In [1]: import numpy as np

In [2]: from numpy import linalg as LA

In [3]: np.set_printoptions(suppress=True, linewidth=120)

In [4]: def rnd(a):
   ...:     return np.round(a, 2) + 0
   ...: 

In [5]: K = np.array([[12.0, 8.0, 4.0, -5.0],
   ...:     [-12.0, -6.0, -6.0, 6.0],
   ...:     [-12.0, -9.0, -3.0, 6.0],
   ...:     [-6.0, -2.0, -4.0, 5.0]])

In [6]: # looks like rank 3

In [7]: rnd(K @ LA.pinv(K) @ K)
Out[7]: 
array([[ 12.,   8.,   4.,  -5.],
       [-12.,  -6.,  -6.,   6.],
       [-12.,  -9.,  -3.,   6.],
       [ -6.,  -2.,  -4.,   5.]])

In [8]: np.allclose(K[:-1].T @ LA.lstsq(K[:-1].T, K[-1])[0], K[-1])
Out[8]: True

In [9]: U, sv, Vh = LA.svd(K)

In [10]: V = Vh[:(sv > 1e-8).sum()]

In [11]: rng = np.random.default_rng(29185)

In [12]: x0 = K[2] + -3 * K[3] + rng.integers(2) * np.eye(4)[1]

In [13]: x0
Out[13]: array([ 6., -3.,  9., -9.])

In [14]: rnd(V.T @ V)
Out[14]: 
array([[ 0.67,  0.33,  0.33,  0.  ],
       [ 0.33,  0.67, -0.33,  0.  ],
       [ 0.33, -0.33,  0.67,  0.  ],
       [ 0.  ,  0.  ,  0.  ,  1.  ]])

In [15]: np.allclose(V.T @ V @ x0, x0)
Out[15]: True

In [16]: LA.matrix_rank(np.vstack([K, x0]))
Out[16]: np.int64(3)

In [17]: X = np.load("w.npy")

In [18]: X
Out[18]: 
array([[ 11.83,  19.59,  16.16,  12.6 ,  10.7 ],
       [ -4.61,  10.28,   2.06, -11.48, -13.81],
       [  2.7 ,  -3.13,   1.55,  -6.09,  -7.35],
       [ -8.89, -11.9 ,  -6.73, -42.4 , -47.6 ],
       [ 24.3 ,  22.37,  24.06,  29.14,  27.32],
       [ 46.93,  26.51,  42.07,  41.81,  36.31],
       [-17.2 ,  -2.9 , -12.61, -23.8 , -23.69],
       [-35.82, -17.2 , -31.43, -24.78, -18.88],
       [-36.74, -34.98, -37.51, -40.74, -37.31]])

In [19]: x0 = np.array([3, -3, -2, -2, -3])

In [20]: rnd(X @ x0)
Out[20]: array([-112.9 ,   15.6 ,   48.62,  250.09, -182.57, -215.43,  100.99,  113.2 ,  263.15])

In [21]: X @ np.eye(5)[3]
Out[21]: array([ 12.6 , -11.48,  -6.09, -42.4 ,  29.14,  41.81, -23.8 , -24.78, -40.74])

In [22]: rnd(X @ np.ones(5))
Out[22]: array([  70.88,  -17.56,  -12.32, -117.52,  127.19,  193.63,  -80.2 , -128.11, -187.28])

In [23]: (X @ x0).argmax()
Out[23]: np.int64(8)

In [24]: rnd(np.einsum("ij,j->i", X, x0))
Out[24]: array([-112.9 ,   15.6 ,   48.62,  250.09, -182.57, -215.43,  100.99,  113.2 ,  263.15])
